>>> import numpy as np
>>> import numpy.linalg as la
>>> np.set_printoptions(precision=2, suppress=True, linewidth=100, floatmode="fixed")
>>> tidy = lambda a: np.round(a, 2) + 0
>>> m1 = np.array([[0.5, -0.4, 0.6],
...     [0.3, -0.2, 2.0],
...     [1.1, -0.8, -2.9],
...     [-0.1, 0.9, -0.5],
...     [1.7, 0.5, 1.2],
...     [0.1, -0.2, 0.0],
...     [0.4, -2.2, -0.2]])
>>> print(m1)
[[ 0.50 -0.40  0.60]
 [ 0.30 -0.20  2.00]
 [ 1.10 -0.80 -2.90]
 [-0.10  0.90 -0.50]
 [ 1.70  0.50  1.20]
 [ 0.10 -0.20  0.00]
 [ 0.40 -2.20 -0.20]]
>>> print(tidy(m1.sum(axis=0)))
[ 4.00 -2.40  0.20]
>>> print(np.abs(m1).max())
2.9
>>> print(tidy(m1 - m1[0]))
[[ 0.00  0.00  0.00]
 [-0.20  0.20  1.40]
 [ 0.60 -0.40 -3.50]
 [-0.60  1.30 -1.10]
 [ 1.20  0.90  0.60]
 [-0.40  0.20 -0.60]
 [-0.10 -1.80 -0.80]]
>>> print(tidy(la.svd(m1, compute_uv=False)))
[3.89 2.60 1.99]
>>> print(m1.shape)
(7, 3)
>>> print(tidy(m1.sum(axis=1)))
[ 0.70  2.10 -2.60  0.30  3.40 -0.10 -2.00]
>>> print(tidy(m1.mean(axis=0)))
[ 0.57 -0.34  0.03]
>>> hat = m1 @ la.solve(m1.T @ m1, m1.T)
>>> print(tidy((np.eye(7) - hat) @ m1))
[[0.00 0.00 0.00]
 [0.00 0.00 0.00]
 [0.00 0.00 0.00]
 [0.00 0.00 0.00]
 [0.00 0.00 0.00]
 [0.00 0.00 0.00]
 [0.00 0.00 0.00]]
>>> print(la.matrix_rank(np.eye(7) - hat))
4
>>> print(np.allclose(hat @ hat, hat))
True
>>> x = np.array([0, -3, 1])
>>> rhs = m1 @ x
>>> print(tidy(rhs))
[ 1.80  2.60 -0.50 -3.20 -0.30  0.60  6.40]
>>> rng = np.random.default_rng(55055)
>>> rhs = rhs + 0.1 * rng.normal(size=7)
>>> print(tidy(rhs))
[ 1.97  2.48 -0.54 -3.27 -0.21  0.65  6.35]
>>> beta, *_ = la.lstsq(m1, rhs)
>>> print(tidy(la.norm(rhs - m1 @ beta)))
0.24
>>> other = np.array([[1], [2], [0], [-3]])
>>> cent = np.array([[-1, -1, -1, -2, -2, 3, 3]])
>>> feats = other @ cent
>>> print(feats)
[[-1 -1 -1 -2 -2  3  3]
 [-2 -2 -2 -4 -4  6  6]
 [ 0  0  0  0  0  0  0]
 [ 3  3  3  6  6 -9 -9]]
>>> # rows and columns are dependent
>>> r = la.matrix_rank(feats)
>>> print(r)
1
>>> null = la.svd(feats)[2][r:].T
>>> print([int(la.matrix_rank(np.delete(feats, i, axis=0))) for i in range(4)])
[1, 1, 1, 1]
>>> print(tidy(feats @ null))
[[0.00 0.00 0.00 0.00 0.00 0.00]
 [0.00 0.00 0.00 0.00 0.00 0.00]
 [0.00 0.00 0.00 0.00 0.00 0.00]
 [0.00 0.00 0.00 0.00 0.00 0.00]]
>>> print(null.shape)
(7, 6)
